% python3 -q
>>> import numpy as np
>>> import numpy.linalg as la
>>> np.set_printoptions(suppress=True, linewidth=160)
>>> out = np.array([[1, 1], [1, -1]])
>>> rng = np.random.default_rng(43)
>>> E = np.kron(out, np.kron(out, out))[rng.permutation(8)][:7]
>>> E
array([[ 1, -1, -1,  1, -1,  1,  1, -1],
       [ 1,  1, -1, -1,  1,  1, -1, -1],
       [ 1, -1,  1, -1, -1,  1, -1,  1],
       [ 1,  1, -1, -1, -1, -1,  1,  1],
       [ 1, -1,  1, -1,  1, -1,  1, -1],
       [ 1,  1,  1,  1, -1, -1, -1, -1],
       [ 1,  1,  1,  1,  1,  1,  1,  1]])
>>> np.round(E.mean(axis=0), 3)
array([ 1.   ,  0.143,  0.143, -0.143, -0.143,  0.143,  0.143, -0.143])
>>> E.shape
(7, 8)
>>> np.round(la.norm(E), 3)
np.float64(7.483)
>>> np.unravel_index(np.abs(E).argmax(), E.shape)
(np.int64(0), np.int64(0))
>>> t3 = np.stack([E, 2 * E, E[::-1]])
>>> print(np.round(la.norm(t3, axis=(1, 2)), 3))
[ 7.483 14.967  7.483]
>>> print(la.matrix_rank(t3))
[7 7 7]
>>> np.einsum("bij,cij->bc", t3, t3)
array([[ 56, 112,   8],
       [112, 224,  16],
       [  8,  16,  56]])
>>> t3.shape
(3, 7, 8)
>>> la.matrix_rank(t3.reshape(3, -1))
np.int64(2)
>>> (t3 @ E.T).shape
(3, 7, 7)
>>> t3.sum(axis=0)
array([[ 4, -2, -2,  4, -2,  4,  4, -2],
       [ 4,  4, -2, -2,  2,  2, -4, -4],
       [ 4, -4,  4, -4, -2,  2, -2,  2],
       [ 4,  4, -4, -4, -4, -4,  4,  4],
       [ 4, -4,  4, -4,  2, -2,  2, -2],
       [ 4,  4,  2,  2, -2, -2, -4, -4],
       [ 4,  2,  2,  4,  2,  4,  4,  2]])
>>> vec = np.array([0, -4, 2, 4, 3, 0, 3, -5])
>>> a = np.maximum(E @ vec, 0)
>>> np.maximum(E @ (3 * vec), 0)
array([33,  0,  0,  0, 39,  3,  9])
>>> print(E * (a > 1e-9)[:, None])
[[ 1 -1 -1  1 -1  1  1 -1]
 [ 0  0  0  0  0  0  0  0]
 [ 0  0  0  0  0  0  0  0]
 [ 0  0  0  0  0  0  0  0]
 [ 1 -1  1 -1  1 -1  1 -1]
 [ 1  1  1  1 -1 -1 -1 -1]
 [ 1  1  1  1  1  1  1  1]]
>>> a
array([11,  0,  0,  0, 13,  1,  3])
>>> np.flatnonzero(a > 1e-9)
array([0, 4, 5, 6])
>>> out = E / la.norm(E, axis=1, keepdims=True)
>>> C2 = out @ out.T
>>> (C2 - 2 * np.eye(7)).round(6).argmax(axis=1)
array([1, 0, 0, 0, 0, 0, 0])
>>> C2.round(3) + 0
array([[1., 0., 0., 0., 0., 0., 0.],
       [0., 1., 0., 0., 0., 0., 0.],
       [0., 0., 1., 0., 0., 0., 0.],
       [0., 0., 0., 1., 0., 0., 0.],
       [0., 0., 0., 0., 1., 0., 0.],
       [0., 0., 0., 0., 0., 1., 0.],
       [0., 0., 0., 0., 0., 0., 1.]])
>>> print(C2[2].round(3) + 0)
[0. 0. 1. 0. 0. 0. 0.]
>>> np.round(la.norm(out, axis=1), 3)
array([1., 1., 1., 1., 1., 1., 1.])
>>> np.degrees(np.arccos(np.clip(C2[2, 5], -1, 1)))
np.float64(90.0)
>>> arr = np.loadtxt("sample16.csv", delimiter=",")
>>> arr
array([[-0.1  , -2.287,  2.   ,  0.5  , -0.2  ,  1.2  ],
       [-1.4  , -0.892,  0.8  ,  1.   , -2.   ,  0.8  ],
       [ 0.5  , -0.653,  0.6  , -0.5  ,  0.7  ,  0.8  ],
       [-1.1  , -0.811,  0.7  , -0.3  ,  0.2  ,  0.9  ],
       [-0.3  , -2.128,  2.2  , -0.2  , -1.   , -0.4  ],
       [ 1.3  , -0.076,  0.1  ,  1.   ,  0.   , -0.8  ],
       [ 0.2  ,  2.425, -2.2  ,  0.   , -0.8  ,  1.3  ],
       [ 0.4  ,  0.958, -1.   ,  2.7  ,  0.3  ,  1.9  ],
       [-0.7  , -1.466,  1.4  ,  0.   , -0.8  , -2.4  ],
       [-0.3  , -0.054,  0.   ,  0.6  , -0.8  , -0.6  ],
       [ 0.9  , -1.041,  0.9  ,  0.6  ,  0.5  , -0.4  ],
       [ 1.4  ,  1.177, -1.3  ,  0.7  ,  0.8  , -0.1  ],
       [ 1.2  ,  0.351, -0.4  ,  0.   ,  1.1  , -0.5  ],
       [-0.3  ,  1.589, -1.6  ,  1.3  ,  0.6  , -1.1  ],
       [-0.4  ,  0.047, -0.2  ,  0.2  ,  0.1  , -0.7  ],
       [-0.5  ,  0.335, -0.4  ,  0.2  ,  0.   , -1.9  ],
       [-0.5  ,  0.671, -0.7  , -0.1  ,  0.3  , -0.2  ],
       [ 1.7  , -1.569,  1.4  ,  1.1  ,  1.   , -0.7  ],
       [ 0.8  , -0.013,  0.   ,  3.   ,  1.2  ,  2.   ],
       [ 1.5  , -0.062,  0.   ,  0.7  ,  0.9  ,  2.2  ],
       [ 0.   ,  0.508, -0.4  , -0.8  ,  0.   , -0.2  ],
       [-1.4  ,  0.112, -0.1  , -1.2  ,  0.2  , -0.7  ],
       [ 0.   , -0.093,  0.   ,  0.4  , -0.6  ,  0.8  ],
       [ 0.5  ,  0.367, -0.4  , -1.   , -2.7  , -1.1  ],
       [ 0.9  ,  1.038, -1.1  ,  1.4  ,  1.8  , -1.8  ],
       [ 0.7  ,  1.32 , -1.4  ,  0.   , -0.3  , -1.1  ],
       [ 1.1  , -0.27 ,  0.3  , -1.9  , -0.5  , -1.   ],
       [ 0.   ,  0.929, -1.2  ,  1.   , -0.1  ,  1.5  ],
       [ 1.   , -2.102,  2.1  , -1.4  ,  0.   ,  0.   ],
       [-0.4  ,  0.722, -0.8  , -0.7  ,  0.4  , -0.1  ],
       [-0.1  , -0.275,  0.4  ,  0.8  ,  0.2  , -0.4  ],
       [-0.7  ,  0.635, -0.7  ,  0.8  , -0.8  ,  1.   ],
       [ 0.2  , -0.671,  0.7  ,  0.2  , -0.6  ,  0.8  ],
       [ 1.3  ,  2.388, -2.5  ,  0.   ,  0.5  ,  0.4  ],
       [-1.7  ,  1.315, -1.4  , -0.8  , -0.6  ,  0.2  ],
       [-0.1  ,  0.496, -0.5  , -1.5  ,  0.   , -1.7  ],
       [-0.4  ,  1.929, -2.   , -0.9  , -1.7  ,  0.7  ],
       [ 0.2  , -1.041,  1.   ,  1.1  , -0.3  , -1.   ],
       [-1.2  , -0.242,  0.1  , -1.3  ,  1.3  ,  0.5  ],
       [-0.5  , -0.766,  0.7  ,  0.8  ,  0.3  , -2.4  ],
       [ 1.7  , -0.62 ,  0.6  , -0.9  ,  1.5  , -1.2  ],
       [-0.4  , -0.447,  0.5  ,  1.8  , -1.2  ,  0.3  ]])
>>> d = la.norm(arr[:, None] - arr[None], axis=-1)
>>> print(la.matrix_rank(d ** 2))
8
>>> print(d.shape)
(42, 42)
>>> (d + 1e9 * np.eye(42)).round(6).argmin(axis=1)
array([ 4, 41, 32, 32,  0, 10, 36, 18, 39, 14, 37, 12, 11, 25, 30, 14, 29, 10,  7,  2, 29, 29, 32, 26, 13, 11, 35, 31,  4, 16, 14, 27, 22, 11, 29, 20,  6, 30,
       21,  8, 12,  1])
>>> C = arr[[14, 4]].astype(float)
>>> for _ in range(5):
...     labels = la.norm(arr[:, None] - C, axis=-1).argmin(axis=1)
...     C = np.array([arr[labels == j].mean(axis=0) for j in range(2)])
... 
>>> labels
array([1, 1, 1, 1, 1, 1, 0, 0, 1, 0, 1, 0, 0, 0, 0, 0, 0, 1, 0, 0, 0, 0, 0, 0, 0, 0, 1, 0, 1, 0, 1, 0, 1, 0, 0, 0, 0, 1, 0, 1, 1, 1])
>>> np.abs(C[1] - C[0]).argmax()
np.int64(2)
>>> proj = arr @ la.solve(arr.T @ arr, arr.T)
>>> np.round(proj @ arr[:, 3], 3) + 0
array([ 0.5,  1. , -0.5, -0.3, -0.2,  1. ,  0. ,  2.7,  0. ,  0.6,  0.6,  0.7,  0. ,  1.3,  0.2,  0.2, -0.1,  1.1,  3. ,  0.7, -0.8, -1.2,  0.4, -1. ,  1.4,
        0. , -1.9,  1. , -1.4, -0.7,  0.8,  0.8,  0.2,  0. , -0.8, -1.5, -0.9,  1.1, -1.3,  0.8, -0.9,  1.8])
>>> vec = np.array([5, 5, 0, -2, 1, -2])
>>> y = arr @ vec
>>> np.round(la.solve(arr.T @ arr, arr.T @ y), 3) + 0
array([ 5.,  5.,  0., -2.,  1., -2.])
>>> np.round(la.lstsq(arr, y)[0], 3) + 0
array([ 5.,  5.,  0., -2.,  1., -2.])
>>> y = y + 0.05 * rng.normal(size=42)
>>> y.round(3)
array([-15.486, -17.059,  -0.655, -10.594, -11.879,   5.767,   9.719,  -2.138,  -6.848,  -2.61 ,  -0.604,  12.454,   9.884,   6.627,  -0.683,   2.652,   1.719,
         0.777,  -4.847,   2.186,   4.553,  -2.391,  -3.461,   5.835,  12.187,  12.028,   9.47 ,  -0.514,  -2.614,   3.549,  -2.559,  -4.816,  -4.954,  18.157,
        -1.303,   8.363,   6.304,  -4.663,  -4.355,  -2.89 ,  11.17 ,  -9.626])
>>> b, *_ = la.lstsq(arr, y)
>>> np.round(arr.T @ (y - arr @ b), 3) + 0
array([0., 0., 0., 0., 0., 0.])
>>> b.round(3)
array([ 5.009,  5.08 ,  0.092, -2.011,  0.992, -2.001])
